% python3 -q
>>> import numpy as np
>>> np.set_printoptions(suppress=True, linewidth=120)
>>> cent = np.array([[0, 0, 1, -2, -1, 0],
...     [-1, 3, -3, -3, 3, 3],
...     [1, -2, 1, -1, 3, -3],
...     [1, -2, -3, 2, 2, 3],
...     [0, 2, -1, 2, 0, 2],
...     [3, -3, -2, 1, 2, 2]])
>>> rng = np.random.default_rng(197)
>>> J = (rng.random((25, 6)) < 0.25) @ cent
>>> J
array([[ 0,  0,  0,  0,  0,  0],
       [ 4, -4, -7, -1, 10,  5],
       [ 2,  0, -4, -4,  4,  5],
       [ 0,  0,  0,  0,  0,  0],
       [ 3, -3, -1, -1,  1,  2],
       [ 0,  0,  1, -2, -1,  0],
       [ 3, -3, -1, -1,  1,  2],
       [ 1, -2, -3,  2,  2,  3],
       [ 0,  0,  0,  0,  0,  0],
       [-1,  3, -3, -3,  3,  3],
       [-1,  3, -2, -5,  2,  3],
       [ 1, -2,  1, -1,  3, -3],
       [ 0,  2,  0,  0, -1,  2],
       [ 2, -4, -2,  1,  5,  0],
       [ 0,  2, -1,  2,  0,  2],
       [ 0,  2, -1,  2,  0,  2],
       [ 0,  0,  0,  0,  0,  0],
       [ 0,  0,  1, -2, -1,  0],
       [ 0,  0,  0,  0,  0,  0],
       [ 4, -5, -1,  0,  5, -1],
       [-1,  5, -4, -1,  3,  5],
       [ 0,  0,  1, -2, -1,  0],
       [ 1, -2, -2,  0,  1,  3],
       [ 0,  0,  0,  0,  0,  0],
       [ 1, -2, -3,  2,  2,  3]])
>>> cent = J[[5, 0]].astype(float)
>>> for _ in range(5):
...     idx = np.linalg.norm(J[:, None] - cent, axis=-1).argmin(axis=1)
...     cent = np.array([J[idx == j].mean(axis=0) for j in range(2)])
... 
>>> idx
array([0, 1, 1, 0, 1, 0, 1, 1, 0, 1, 0, 0, 0, 1, 0, 0, 0, 0, 0, 1, 1, 0, 1, 0, 1])
>>> cent.round(2)
array([[ 0.  ,  0.5 ,  0.  , -0.57,  0.07,  0.43],
       [ 1.73, -1.55, -2.82, -0.55,  3.36,  2.73]])
>>> np.bincount(idx)
array([14, 11])
>>> np.abs(cent[1] - cent[0]).argmax()
np.int64(4)
>>> Xs = (J - J.mean(axis=0)) / J.std(axis=0)
>>> np.round(Xs.std(axis=0), 2)
array([1., 1., 1., 1., 1., 1.])
>>> np.argwhere(np.abs(Xs) > 2)
array([[ 1,  0],
       [ 1,  2],
       [ 1,  4],
       [10,  3],
       [11,  5],
       [19,  0],
       [20,  1]])
>>> coef = np.linalg.lstsq(np.delete(Xs, 2, axis=1), Xs[:, 2])[0]
>>> round(1 - np.var(Xs[:, 2] - np.delete(Xs, 2, axis=1) @ coef), 2)
np.float64(0.99)
>>> feats = np.array([[-3, 1, 3, -5, 4],
...     [-2, 5, 0, -1, 5],
...     [-4, -5, 1, -5, 1],
...     [2, -4, 0, -4, -2]])
>>> feats[:, 4] = -1 * feats[:, 3]
>>> feats
array([[-3,  1,  3, -5,  5],
       [-2,  5,  0, -1,  1],
       [-4, -5,  1, -5,  5],
       [ 2, -4,  0, -4,  4]])
>>> np.round(np.linalg.norm(feats), 2)
np.float64(15.62)
>>> feats.mean(axis=0)
array([-1.75, -0.75,  1.  , -3.75,  3.75])
>>> np.round(np.linalg.svd(feats, compute_uv=False), 2)
array([13.08,  7.59,  3.56,  1.58])
>>> feats.sum(axis=0)
array([ -7,  -3,   4, -15,  15])
>>> np.abs(feats).max()
np.int64(5)
>>> np.count_nonzero(feats)
np.int64(18)
>>> arr = np.load("sample15.npy")
>>> arr
array([[33,  8,  1],
       [ 8, 19,  9],
       [ 1,  9, 19]])
>>> vals, evecs = np.linalg.eig(arr)
>>> np.round(np.sort(np.linalg.eigvals(arr.T)), 2)
array([ 8.89, 24.17, 37.95])
>>> np.round(np.sort(np.linalg.eigvals(np.linalg.inv(arr))), 2)
array([0.03, 0.04, 0.11])
>>> round(np.prod(vals), 2)
np.float64(8149.0)
>>> np.round(arr @ evecs[:, 0] - vals[0] * evecs[:, 0], 2) + 0
array([0., 0., 0.])
>>> other = arr + rng.integers(-2, 3, (3, 2)) @ rng.integers(-2, 3, (2, 3))
>>> other
array([[33,  8,  1],
       [12, 23, 13],
       [ 5, 17, 23]])
>>> np.abs(other - arr).sum(axis=1)
array([ 0, 12, 16])
>>> other - arr
array([[0, 0, 0],
       [4, 4, 4],
       [4, 8, 4]])
>>> np.round(np.linalg.svd(other - arr, compute_uv=False), 2) + 0
array([11.85,  1.91,  0.  ])
>>> x = np.array([0, 1, -3])
>>> h = np.maximum(arr @ x, 0)
>>> np.maximum(arr @ x, 0) - np.maximum(-arr @ x, 0)
array([  5,  -8, -48])
>>> arr * (h > 1e-9)[:, None]
array([[33,  8,  1],
       [ 0,  0,  0],
       [ 0,  0,  0]])
>>> arr.T @ h
array([165,  40,   5])
>>> np.maximum(arr @ (3 * x), 0)
array([15,  0,  0])
>>> other = np.linalg.inv(arr)
>>> np.round(np.linalg.inv(other), 2)
array([[33.,  8.,  1.],
       [ 8., 19.,  9.],
       [ 1.,  9., 19.]])
>>> np.round(np.linalg.det(arr) * other, 2)
array([[ 280., -143.,   53.],
       [-143.,  626., -289.],
       [  53., -289.,  563.]])
>>> round(np.linalg.cond(arr), 2)
np.float64(4.27)
>>> F = np.array([[5.0, 4.0, 0.0, 4.0, 4.0],
...     [4.0, 5.0, 0.0, 4.0, 4.0],
...     [0.0, 0.0, 5.0, 0.0, 0.0],
...     [4.0, 4.0, 0.0, 5.0, 4.0],
...     [4.0, 4.0, 0.0, 4.0, 5.0]])
>>> F
array([[5., 4., 0., 4., 4.],
       [4., 5., 0., 4., 4.],
       [0., 0., 5., 0., 0.],
       [4., 4., 0., 5., 4.],
       [4., 4., 0., 4., 5.]])
>>> np.round(np.poly(F), 2)
array([   1.,  -25.,  154., -322.,  277.,  -85.])
>>> round(float(np.linalg.det(F.T)), 2)
85.0
>>> np.round(np.linalg.det(2 * F), 2), round(np.linalg.det(F), 2)
(np.float64(2720.0), np.float64(85.0))
>>> np.round(np.linalg.eigvals(F).sum().real, 2)
np.float64(25.0)
>>> np.einsum("ii->", F)
np.float64(25.0)
>>> np.kron(np.eye(2, dtype=int), F)
array([[5., 4., 0., 4., 4., 0., 0., 0., 0., 0.],
       [4., 5., 0., 4., 4., 0., 0., 0., 0., 0.],
       [0., 0., 5., 0., 0., 0., 0., 0., 0., 0.],
       [4., 4., 0., 5., 4., 0., 0., 0., 0., 0.],
       [4., 4., 0., 4., 5., 0., 0., 0., 0., 0.],
       [0., 0., 0., 0., 0., 5., 4., 0., 4., 4.],
       [0., 0., 0., 0., 0., 4., 5., 0., 4., 4.],
       [0., 0., 0., 0., 0., 0., 0., 5., 0., 0.],
       [0., 0., 0., 0., 0., 4., 4., 0., 5., 4.],
       [0., 0., 0., 0., 0., 4., 4., 0., 4., 5.]])
>>> np.einsum("ij,ji->", F, F)
np.float64(317.0)
